In [1]: import numpy as np

In [2]: import numpy.linalg as la

In [3]: np.set_printoptions(precision=4, suppress=True, linewidth=160)

In [4]: W0 = np.array([[0, 0, 0], [0, 0, 1], [0, 1, 0]])

In [5]: evals, V = la.eigh(W0)

In [6]: x0 = np.array([4, 4, 5])

In [7]: print(V * np.maximum(evals, 0) @ V.T)
[[0.  0.  0. ]
 [0.  0.5 0.5]
 [0.  0.5 0.5]]

In [8]: print(np.round(V * np.abs(evals) @ V.T, 4) + 0)
[[0. 0. 0.]
 [0. 1. 0.]
 [0. 0. 1.]]

In [9]: print(round(float(x0 @ W0 @ x0 / (x0 @ x0)), 4), evals[0], evals[-1])
0.7018 -1.0 1.0

In [10]: print(la.eigvalsh(W0[1:, 1:]))
[-1.  1.]

In [11]: print((np.sign(V[:, -1].round(6)) == np.sign(V[0, -1].round(6))).astype(int))
[1 0 0]

In [12]: evals, V = la.eigh(W0)

In [13]: print(la.eigvalsh(W0 @ W0))
[0. 1. 1.]

In [14]: print(np.round(V.T @ V, 4) + 0)
[[1. 0. 0.]
 [0. 1. 0.]
 [0. 0. 1.]]

In [15]: print(evals.sum(), np.trace(W0))
0.0 0

In [16]: print(np.round(V @ np.diag(evals) @ V.T, 4) + 0)
[[0. 0. 0.]
 [0. 0. 1.]
 [0. 1. 0.]]

In [17]: Y = np.array([[1, 1], [1, -1]])

In [18]: rng = np.random.default_rng(421746)

In [19]: X = np.kron(Y, np.kron(Y, Y))[rng.permutation(8)][:4]

In [20]: print(X)
[[ 1  1  1  1 -1 -1 -1 -1]
 [ 1 -1  1 -1  1 -1  1 -1]
 [ 1  1  1  1  1  1  1  1]
 [ 1 -1 -1  1 -1  1  1 -1]]

In [21]: Y = X[0, 0] * X[1:] - np.outer(X[1:, 0], X[0])

In [22]: print(Y)
[[ 0 -2  0 -2  2  0  2  0]
 [ 0  0  0  0  2  2  2  2]
 [ 0 -2 -2  0  0  2  2  0]]

In [23]: print(np.flatnonzero(~Y.round(6).any(axis=1)))
[]

In [24]: T = np.stack([X, -3 * X, X[::-1]])

In [25]: print(T.sum(axis=0))
[[-1 -3 -3 -1  1  3  3  1]
 [-1  3 -1  3 -1  3 -1  3]
 [-1 -3 -1 -3 -1 -3 -1 -3]
 [-1  3  3 -1  1 -3 -3  1]]

In [26]: print(la.matrix_rank(T))
[4 4 4]

In [27]: print(la.norm(T, axis=(1, 2)))
[ 5.6569 16.9706  5.6569]

In [28]: print(np.einsum("bij,cij->bc", T, T))
[[ 32 -96   0]
 [-96 288   0]
 [  0   0  32]]

In [29]: print(T.shape)
(3, 4, 8)

In [30]: x0 = np.array([0, 4, 1, 3, 1, 0, 3, 2])

In [31]: h = np.maximum(X @ x0, 0)

In [32]: print(X * (h > 1e-9)[:, None])
[[ 1  1  1  1 -1 -1 -1 -1]
 [ 0  0  0  0  0  0  0  0]
 [ 1  1  1  1  1  1  1  1]
 [ 0  0  0  0  0  0  0  0]]

In [33]: print(np.tanh(X @ x0))
[ 0.964  -0.9993  1.     -0.964 ]

In [34]: print(X.T @ h)
[16 16 16 16 12 12 12 12]

In [35]: print(np.maximum(X @ (3 * x0), 0))
[ 6  0 42  0]

In [36]: print(np.maximum(X @ x0, 0) - np.maximum(-X @ x0, 0))
[ 2 -4 14 -2]

In [37]: x0 = np.array([-1, 2, -2, 0, 0, -1, 2, 1])

In [38]: print(np.sign((X @ x0).round(6)))
[-1 -1  1 -1]

In [39]: print(la.norm(X @ x0) <= la.norm(X, 2) * la.norm(x0) + 1e-9)
True

In [40]: print((X @ x0).argmax())
2

In [41]: print(X * x0)
[[-1  2 -2  0  0  1 -2 -1]
 [-1 -2 -2  0  0  1  2 -1]
 [-1  2 -2  0  0 -1  2  1]
 [-1 -2  2  0  0 -1  2 -1]]

In [42]: print(X @ (2 * x0))
[-6 -6  2 -2]

In [43]: Y = np.array([[5, 4], [3, 5]])

In [44]: M = np.tril(Y)

In [45]: print(M)
[[5 0]
 [3 5]]

In [46]: # triangular, det is the product of the diagonal

In [47]: evals, V = la.eig(M)

In [48]: print(evals)
[5. 5.]

In [49]: Y = M[0, 0] * M[1:] - np.outer(M[1:, 0], M[0])

In [50]: print(Y)
[[ 0 25]]

In [51]: print(la.matrix_rank(Y), la.matrix_rank(M))
1 2

In [52]: print(M[:, 0] / M[0, 0])
[1.  0.6]

In [53]: print(np.prod(np.diag(M)), round(float(la.det(M)), 4))
25 25.0

In [54]: print(np.sort(la.eigvals(M)))
[5. 5.]

In [55]: print(la.matrix_power(M - np.diag(np.diag(M)), 2))
[[0 0]
 [0 0]]

In [56]: P = np.triu(np.array([[7, 5], [-7, -9]]), 1) + np.eye(2)

In [57]: Y = P @ M @ la.inv(P)

In [58]: print(P @ M - M @ P)
[[ 15.   0.]
 [  0. -15.]]

In [59]: print(np.poly(Y))
[  1. -10.  25.]

In [60]: print(la.matrix_rank(Y))
2

In [61]: print(round(la.det(Y), 4))
25.0

In [62]: print(np.trace(Y), np.trace(M))
10.0 10

In [63]: print(Y)
[[ 20. -75.]
 [  3. -10.]]

In [64]: q, Rm = la.qr(M)

In [65]: print(np.allclose(Rm.T @ Rm, M.T @ M))
True

In [66]: print(round(abs(Rm[0, 0]), 4), round(float(la.norm(M[:, 0])), 4))
5.831 5.831

In [67]: print(q.shape, Rm.shape)
(2, 2) (2, 2)

In [68]: K = np.load("arr.npy")

In [69]: print(K)
[[-2  0  0  0  0]
 [ 0  0  0  0 -1]
 [ 0  0  0  5  0]
 [ 0 -2  0  0  0]
 [ 0  0  0  0  0]]

In [70]: # null space of dimension 1

In [71]: rank = la.matrix_rank(K)

In [72]: print(rank)
4

In [73]: ns = la.svd(K)[2][rank:].T

In [74]: print(ns.shape)
(5, 1)

In [75]: print(la.matrix_rank(K.T @ K), la.matrix_rank(K @ K.T))
4 4

In [76]: print(np.allclose(K @ ns, 0))
True

In [77]: print([int(la.matrix_rank(K[:, :j + 1])) for j in range(5)])
[1, 2, 2, 3, 4]

In [78]: print([int(la.matrix_rank(np.delete(K, i, axis=0))) for i in range(5)])
[3, 3, 3, 3, 4]

In [79]: print([int(la.matrix_rank(K[:i])) for i in range(1, len(K) + 1)])
[1, 2, 3, 4, 4]

In [80]: z = rng.permutation(5)

In [81]: print(z)
[1 0 4 2 3]

In [82]: Y = K[z][:, z]

In [83]: print(round(float(la.det(Y)), 4), np.round(la.det(K[z]), 4))
0.0 0.0

In [84]: print(np.diag(Y))
[ 0 -2  0  0  0]

In [85]: U, sig, Vh = la.svd(K)

In [86]: print(sig)
[5. 2. 2. 1. 0.]

In [87]: Y = U[:, :4] @ np.diag(sig[:4]) @ Vh[:4]

In [88]: print(round(float(la.norm(K - Y, 2)), 4), sig[4])
0.0 0.0

In [89]: def softmax(z):
    ...:     e = np.exp(z - z.max(axis=-1, keepdims=True))
    ...:     return e / e.sum(axis=-1, keepdims=True)
    ...: 

In [90]: print(softmax(K).sum(axis=1))
[1. 1. 1. 1. 1.]

In [91]: S = K @ K.T / np.sqrt(5)

In [92]: print(softmax(S)[3] @ K)
[-0.2003 -1.1986  0.      0.5009 -0.1002]

In [93]: m1 = np.load("test4.npy")

In [94]: print(m1)
[[1.     0.7    0.49   0.343  0.2401 0.1681]
 [0.7    1.     0.7    0.49   0.343  0.2401]
 [0.49   0.7    1.     0.7    0.49   0.343 ]
 [0.343  0.49   0.7    1.     0.7    0.49  ]
 [0.2401 0.343  0.49   0.7    1.     0.7   ]
 [0.1681 0.2401 0.343  0.49   0.7    1.    ]]

In [95]: # symmetric, so the eigenvalues are real

In [96]: q, V = la.qr(m1[:, :1])[0], la.qr(m1[:, 1:])[0]

In [97]: sig = la.svd(q.T @ V, compute_uv=False)

In [98]: print((sig > 0.9).sum())
1

In [99]: print(round(la.norm(q @ q.T - V @ V.T, 2), 4))
1.0
